$ python3 -q
>>> import numpy as np
>>> np.set_printoptions(suppress=True, linewidth=100)
>>> arr = np.load("layer0.npy")
>>> arr
array([[ -3.,   9., -10.,   5.],
       [-12., -29.,  22., -10.],
       [-14., -24.,  16., -10.],
       [ -2.,  -1.,   0.,  -6.]])
>>> C2 = arr.T @ arr
>>> np.trace(C2), (arr ** 2).sum()
(np.float64(2953.0), np.float64(2953.0))
>>> np.linalg.matrix_rank(C2)
np.int64(4)
>>> np.round(np.linalg.eigvalsh(C2)[::-1], 3)
array([2841.89 ,   78.127,   32.967,    0.015])
>>> np.allclose(C2, C2.T)
True
>>> np.diag(C2)
array([ 353., 1499.,  840.,  261.])
>>> vec = np.array([0, 3, 4, 0])
>>> y = arr @ vec
>>> c, lr = np.zeros(4), 1 / np.linalg.norm(arr, 2) ** 2
>>> for i in range(8):
...     c -= lr * arr.T @ (arr @ c - y)
...     if i % 2 == 0: print(i, round(np.linalg.norm(arr @ c - y), 3))
... 
0 15.097
2 14.28
4 13.507
6 12.776
>>> c.round(3)
array([0.317, 0.004, 0.151, 0.011])
>>> W = np.array([[-7, 3, -2], [9, -5, 5], [-9, 9, 8], [2, 9, -7]])
>>> c = np.array([1, 1, 1])
>>> hid = np.maximum(arr @ W + c, 0)
>>> (hid > 0).mean(axis=0)
array([0.25, 0.5 , 0.75])
>>> Z = np.array([[1, -3], [-1, -3], [-1, 3]])
>>> hid @ Z
array([[ 203., -609.],
       [-344., -276.],
       [-240.,  -78.],
       [ -42.,  126.]])
>>> mat = np.loadtxt("arr.csv", delimiter=",")
>>> mat
array([[-0.973,  0.388,  0.9  , -0.983, -0.282,  0.867],
       [ 0.821, -0.578,  0.1  ,  0.969, -0.881, -0.927],
       [ 0.749, -0.551,  0.245,  0.974, -0.881, -0.872],
       [ 0.862, -0.537, -0.1  ,  0.994, -0.77 , -0.786],
       [ 0.894, -0.119, -0.919, -0.934,  0.544, -0.981],
       [ 0.735,  0.   , -0.851, -0.964,  0.565, -0.947],
       [-0.757,  0.01 ,  0.808,  0.02 , -0.623,  0.604],
       [ 0.585, -0.245, -0.273,  0.197, -0.354, -0.808],
       [ 0.04 , -0.446,  0.578, -0.976, -0.946, -0.993],
       [-0.991,  0.762,  0.808, -0.664,  0.901,  1.   ],
       [-0.971,  0.735,  0.623,  0.706,  0.945,  1.   ],
       [-0.774,  0.701, -0.696, -1.   ,  0.972,  0.675],
       [ 0.397, -0.354,  0.501,  0.999, -0.686,  0.623],
       [-0.207,  0.05 ,  0.414,  0.997,  0.159,  0.976],
       [-0.414, -0.327,  0.617, -1.   , -0.944, -0.998],
       [-0.454, -0.635,  0.953, -0.862, -0.996, -0.993],
       [ 0.197,  0.47 , -0.53 ,  1.   ,  0.979,  1.   ]])
>>> Xs = (mat - mat.mean(axis=0)) / mat.std(axis=0)
>>> np.argwhere(np.abs(Xs) > 2)
array([], shape=(0, 2), dtype=int64)
>>> np.round(Xs.std(axis=0), 3)
array([1., 1., 1., 1., 1., 1.])
>>> c = np.linalg.lstsq(np.delete(Xs, 3, axis=1), Xs[:, 3])[0]
>>> c.round(3)
array([ 1.148, -0.277,  0.452,  0.068,  1.044])
>>> round(1 - np.var(Xs[:, 3] - np.delete(Xs, 3, axis=1) @ c), 3)
np.float64(0.693)
>>> vec = np.array([-2, 1, 3, -3, -2, 2])
>>> y = mat @ vec
>>> np.round(np.linalg.lstsq(mat, y)[0], 3)
array([-2.,  1.,  3., -3., -2.,  2.])
>>> np.round(np.linalg.solve(mat.T @ mat, mat.T @ y), 3)
array([-2.,  1.,  3., -3., -2.,  2.])
>>> np.round(np.linalg.pinv(mat) @ mat, 3) + 0
array([[1., 0., 0., 0., 0., 0.],
       [0., 1., 0., 0., 0., 0.],
       [0., 0., 1., 0., 0., 0.],
       [0., 0., 0., 1., 0., 0.],
       [0., 0., 0., 0., 1., 0.],
       [0., 0., 0., 0., 0., 1.]])
>>> rng = np.random.default_rng(10)
>>> y = y + 0.3 * rng.normal(size=17)
>>> y.round(3)
array([ 9.95 , -5.137, -4.453, -5.495, -4.987, -4.117,  6.595, -3.476,  4.185,  7.223,  2.312,
        2.323, -0.127,  0.334,  4.952,  5.384, -4.38 ])
>>> c, *_ = np.linalg.lstsq(mat, y)
>>> np.round(mat.T @ (y - mat @ c), 3) + 0
array([0., 0., 0., 0., 0., 0.])
>>> c.round(3)
array([-1.947,  0.967,  2.826, -3.004, -2.095,  2.116])
>>> np.round(np.linalg.norm(y - mat @ c), 3)
np.float64(0.75)
>>> c.round()
array([-2.,  1.,  3., -3., -2.,  2.])
>>> [round(float(np.linalg.norm(np.linalg.solve(mat.T @ mat + lam * np.eye(6), mat.T @ y))), 2) for lam in (0, 1, 10, 100)]
[5.53, 4.91, 3.14, 0.72]
>>> idx = mat[:, 0] > np.median(mat[:, 0])
>>> r0 = mat[idx].mean(axis=0) - mat[~idx].mean(axis=0)
>>> idx.astype(int)
array([0, 1, 1, 1, 1, 1, 0, 1, 0, 0, 0, 0, 1, 0, 0, 0, 1])
>>> ((mat - mat.mean(axis=0)) @ r0 > 0).astype(int)
array([0, 1, 1, 1, 1, 1, 0, 1, 0, 0, 0, 0, 1, 0, 0, 0, 1])
>>> r0.round(3)
array([ 1.266, -0.377, -0.784,  0.822, -0.095, -0.7  ])
>>> np.argsort(-np.abs(r0).round(6), kind="stable")
array([0, 3, 2, 5, 1, 4])
>>> C2 = np.cov(mat, rowvar=False)
>>> np.round(np.polyfit(mat[:, 1], mat[:, 4], 1), 3)
array([ 1.413, -0.079])
>>> np.round(np.linalg.eigvalsh(C2)[::-1], 3)
array([1.606, 0.963, 0.783, 0.064, 0.03 , 0.007])
>>> M2 = mat / np.sqrt((mat ** 2).mean(axis=1, keepdims=True))
>>> np.round(np.linalg.norm(M2, axis=1), 3)
array([2.449, 2.449, 2.449, 2.449, 2.449, 2.449, 2.449, 2.449, 2.449, 2.449, 2.449, 2.449, 2.449,
       2.449, 2.449, 2.449, 2.449])
>>> np.linalg.matrix_rank(mat - mat.mean(axis=1, keepdims=True))
np.int64(5)
>>> M2[1].round(3)
array([ 1.061, -0.747,  0.129,  1.252, -1.139, -1.198])
